$ ipython --no-banner

In [1]: import numpy as np

In [2]: from numpy import linalg as LA

In [3]: np.set_printoptions(suppress=True, linewidth=160)

In [4]: def rnd(a):
   ...:     return np.round(a, 2) + 0
   ...: 

In [5]: W0 = np.array([[3.03, -2.02, 2.98],
   ...:     [2.99, -2.03, 3.01],
   ...:     [3.02, -1.96, 2.99],
   ...:     [3.02, -1.99, 2.97],
   ...:     [2.97, -2.02, 3.01],
   ...:     [3.01, -2.0, 3.02],
   ...:     [3.01, -1.96, 2.97],
   ...:     [1.02, -1.0, -3.0],
   ...:     [0.98, -0.97, -3.03],
   ...:     [1.01, -1.0, -2.97],
   ...:     [0.96, -0.97, -3.0],
   ...:     [1.02, -0.99, -3.0],
   ...:     [1.01, -1.02, -2.99],
   ...:     [1.02, -0.99, -2.99],
   ...:     [1.99, -2.98, 1.02],
   ...:     [2.01, -2.98, 0.98],
   ...:     [1.98, -2.99, 0.95],
   ...:     [2.01, -3.01, 1.03],
   ...:     [2.0, -3.0, 0.99],
   ...:     [2.01, -2.99, 0.98],
   ...:     [2.0, -2.99, 1.01]])

In [6]: W0
Out[6]: 
array([[ 3.03, -2.02,  2.98],
       [ 2.99, -2.03,  3.01],
       [ 3.02, -1.96,  2.99],
       [ 3.02, -1.99,  2.97],
       [ 2.97, -2.02,  3.01],
       [ 3.01, -2.  ,  3.02],
       [ 3.01, -1.96,  2.97],
       [ 1.02, -1.  , -3.  ],
       [ 0.98, -0.97, -3.03],
       [ 1.01, -1.  , -2.97],
       [ 0.96, -0.97, -3.  ],
       [ 1.02, -0.99, -3.  ],
       [ 1.01, -1.02, -2.99],
       [ 1.02, -0.99, -2.99],
       [ 1.99, -2.98,  1.02],
       [ 2.01, -2.98,  0.98],
       [ 1.98, -2.99,  0.95],
       [ 2.01, -3.01,  1.03],
       [ 2.  , -3.  ,  0.99],
       [ 2.01, -2.99,  0.98],
       [ 2.  , -2.99,  1.01]])

In [7]: rnd(W0.sum(axis=0))
Out[7]: array([ 42.07, -41.86,   6.93])

In [8]: rnd(LA.norm(W0))
Out[8]: np.float64(18.12)

In [9]: np.unravel_index(np.abs(W0).argmax(), W0.shape)
Out[9]: (np.int64(0), np.int64(0))

In [10]: rnd(LA.svd(W0, compute_uv=False))
Out[10]: array([15.34,  9.32,  2.46])

In [11]: W0.shape
Out[11]: (21, 3)

In [12]: np.abs(W0).max()
Out[12]: np.float64(3.03)

In [13]: rnd(W0.sum(axis=1))
Out[13]: array([ 3.99,  3.97,  4.05,  4.  ,  3.96,  4.03,  4.02, -2.98, -3.02, -2.96, -3.01, -2.97, -3.  , -2.96,  0.03,  0.01, -0.06,  0.03, -0.01,  0.  ,  0.02])

In [14]: W = np.array([[-5, 6, 5, -9, -7, -4],
    ...:     [4, -4, -6, -6, 5, -3],
    ...:     [2, -2, -3, 5, 8, -3]])

In [15]: coef = np.array([0, 0, 0, 0, 0, 0])

In [16]: hid = np.maximum(W0 @ W + coef, 0)

In [17]: (hid > 0).astype(int)
Out[17]: 
array([[0, 1, 1, 0, 0, 0],
       [0, 1, 1, 1, 0, 0],
       [0, 1, 1, 0, 0, 0],
       [0, 1, 1, 0, 0, 0],
       [0, 1, 1, 1, 0, 0],
       [0, 1, 1, 1, 0, 0],
       [0, 1, 1, 0, 0, 0],
       [0, 1, 1, 0, 0, 1],
       [0, 1, 1, 0, 0, 1],
       [0, 1, 1, 0, 0, 1],
       [0, 1, 1, 0, 0, 1],
       [0, 1, 1, 0, 0, 1],
       [0, 1, 1, 0, 0, 1],
       [0, 1, 1, 0, 0, 1],
       [0, 1, 1, 1, 0, 0],
       [0, 1, 1, 1, 0, 0],
       [0, 1, 1, 1, 0, 0],
       [0, 1, 1, 1, 0, 0],
       [0, 1, 1, 1, 0, 0],
       [0, 1, 1, 1, 0, 0],
       [0, 1, 1, 1, 0, 0]])

In [18]: LA.matrix_rank(hid)
Out[18]: np.int64(4)

In [19]: C = np.array([[-1, 0], [3, -2], [3, 0], [-1, 3], [-1, 1], [-1, 3]])

In [20]: (hid @ C).round(6).argmax(axis=1)
Out[20]: array([0, 0, 0, 0, 0, 0, 0, 0, 0, 0, 0, 0, 0, 0, 0, 0, 0, 0, 0, 0, 0])

In [21]: W @ C
Out[21]: 
array([[ 58, -58],
       [-30, -14],
       [-27,  18]])
